In [1]: import numpy as np

In [2]: np.set_printoptions(precision=2, suppress=True, linewidth=140, floatmode="fixed")

In [3]: def tidy(a):
   ...:     return np.round(a, 2) + 0
   ...: 

In [4]: rng = np.random.default_rng(9408)

In [5]: z = rng.integers(0, 2, 8)

In [6]: K = np.triu((z[:, None] == z) & (rng.random((8, 8)) < 0.8), 1).astype(int)

In [7]: K += K.T

In [8]: K
Out[8]: 
array([[0, 0, 1, 0, 0, 0, 0, 0],
       [0, 0, 0, 1, 0, 1, 1, 1],
       [1, 0, 0, 0, 0, 0, 0, 0],
       [0, 1, 0, 0, 0, 1, 1, 0],
       [0, 0, 0, 0, 0, 1, 1, 1],
       [0, 1, 0, 1, 1, 0, 1, 1],
       [0, 1, 0, 1, 1, 1, 0, 1],
       [0, 1, 0, 0, 1, 1, 1, 0]])

In [9]: vec = np.array([0, 0, -2, -1, 2, 1, 1, 0])

In [10]: K @ vec
Out[10]: array([-2,  1,  0,  2,  2,  2,  2,  4])

In [11]: np.sign((K @ vec).round(6))
Out[11]: array([-1,  1,  0,  1,  1,  1,  1,  1])

In [12]: (K @ vec).argmax()
Out[12]: np.int64(7)

In [13]: K @ (2 * vec)
Out[13]: array([-4,  2,  0,  4,  4,  4,  4,  8])

In [14]: np.linalg.norm(K @ vec) <= np.linalg.norm(K, 2) * np.linalg.norm(vec) + 1e-9
Out[14]: np.True_

In [15]: w, evecs = np.linalg.eigh(K)

In [16]: vec = np.array([0, 1, 2, 0, 1, 0, 2, 2])

In [17]: tidy(vec @ K @ vec / (vec @ vec)), tidy(w[0]), tidy(w[-1])
Out[17]: (np.float64(1.71), np.float64(-1.69), np.float64(4.12))

In [18]: vec @ K @ vec
Out[18]: np.int64(24)

In [19]: np.abs(K).sum(axis=1).max(), tidy(np.abs(w).max())
Out[19]: (np.int64(5), np.float64(4.12))

In [20]: tidy(evecs * np.abs(w) @ evecs.T)
Out[20]: 
array([[1.00, 0.00, 0.00, 0.00, 0.00, 0.00, 0.00, 0.00],
       [0.00, 1.55, 0.00, 0.39, 0.83, 0.60, 0.60, 0.21],
       [0.00, 0.00, 1.00, 0.00, 0.00, 0.00, 0.00, 0.00],
       [0.00, 0.39, 0.00, 1.34, 0.45, 0.28, 0.28, 0.83],
       [0.00, 0.83, 0.00, 0.45, 1.34, 0.28, 0.28, 0.39],
       [0.00, 0.60, 0.00, 0.28, 0.28, 1.85, 0.85, 0.60],
       [0.00, 0.60, 0.00, 0.28, 0.28, 0.85, 1.85, 0.60],
       [0.00, 0.21, 0.00, 0.83, 0.39, 0.60, 0.60, 1.55]])

In [21]: r0, v = K[3], K[2]

In [22]: r0 @ v
Out[22]: np.int64(0)

In [23]: p = (r0 @ v) / (r0 @ r0) * r0

In [24]: tidy(np.linalg.norm(r0 + v) ** 2 + np.linalg.norm(r0 - v) ** 2)
Out[24]: np.float64(8.0)

In [25]: w, evecs = np.linalg.eigh(K)

In [26]: np.unique(w.round(6) + 0, return_counts=True)[1]
Out[26]: array([1, 1, 2, 1, 1, 1, 1])

In [27]: tidy(w)
Out[27]: array([-1.69, -1.62, -1.00, -1.00, -0.43,  0.62,  1.00,  4.12])

In [28]: tidy(evecs @ np.diag(w) @ evecs.T)
Out[28]: 
array([[0.00, 0.00, 1.00, 0.00, 0.00, 0.00, 0.00, 0.00],
       [0.00, 0.00, 0.00, 1.00, 0.00, 1.00, 1.00, 1.00],
       [1.00, 0.00, 0.00, 0.00, 0.00, 0.00, 0.00, 0.00],
       [0.00, 1.00, 0.00, 0.00, 0.00, 1.00, 1.00, 0.00],
       [0.00, 0.00, 0.00, 0.00, 0.00, 1.00, 1.00, 1.00],
       [0.00, 1.00, 0.00, 1.00, 1.00, 0.00, 1.00, 1.00],
       [0.00, 1.00, 0.00, 1.00, 1.00, 1.00, 0.00, 1.00],
       [0.00, 1.00, 0.00, 0.00, 1.00, 1.00, 1.00, 0.00]])

In [29]: tidy(np.linalg.eigvalsh(K + -2 * np.eye(8)))
Out[29]: array([-3.69, -3.62, -3.00, -3.00, -2.43, -1.38, -1.00,  2.12])

In [30]: np.abs(evecs[:, -1]).round(6).argmax()
Out[30]: np.int64(5)

In [31]: z = rng.permutation(8)

In [32]: z
Out[32]: array([6, 7, 2, 0, 4, 5, 3, 1])

In [33]: out = K[z][:, z]

In [34]: np.trace(out)
Out[34]: np.int64(0)

In [35]: tidy(np.sort(np.abs(np.linalg.eigvals(out))))
Out[35]: array([0.43, 0.62, 1.00, 1.00, 1.00, 1.62, 1.69, 4.12])

In [36]: M = np.loadtxt("out13.csv", delimiter=",")

In [37]: M
Out[37]: 
array([[0.00, 2.00, 1.00, 1.00, 0.00, 3.00, 2.00],
       [0.00, 0.00, 5.00, 3.00, 4.00, 1.00, 2.00],
       [0.00, 0.00, 0.00, 4.00, 2.00, 5.00, 4.00],
       [0.00, 0.00, 0.00, 0.00, 5.00, 0.00, 2.00],
       [0.00, 0.00, 0.00, 0.00, 0.00, 0.00, 0.00],
       [0.00, 0.00, 0.00, 0.00, 0.00, 0.00, 3.00],
       [0.00, 0.00, 0.00, 0.00, 0.00, 0.00, 0.00]])

In [38]: r = np.linalg.matrix_rank(M)

In [39]: r
Out[39]: np.int64(5)

In [40]: N = np.linalg.svd(M)[2][r:].T

In [41]: [int(np.linalg.matrix_rank(M[:i])) for i in range(1, len(M) + 1)]
Out[41]: [1, 2, 3, 4, 4, 5, 5]

In [42]: N.shape
Out[42]: (7, 2)

In [43]: [int(np.linalg.matrix_rank(np.delete(M, i, axis=0))) for i in range(7)]
Out[43]: [4, 4, 4, 4, 5, 4, 5]

In [44]: np.allclose(M @ N, 0)
Out[44]: True

In [45]: np.linalg.matrix_rank(M.T @ M), np.linalg.matrix_rank(M @ M.T)
Out[45]: (np.int64(5), np.int64(5))

In [46]: [int(np.linalg.matrix_rank(M[:, :j + 1])) for j in range(7)]
Out[46]: [0, 1, 2, 3, 4, 4, 5]
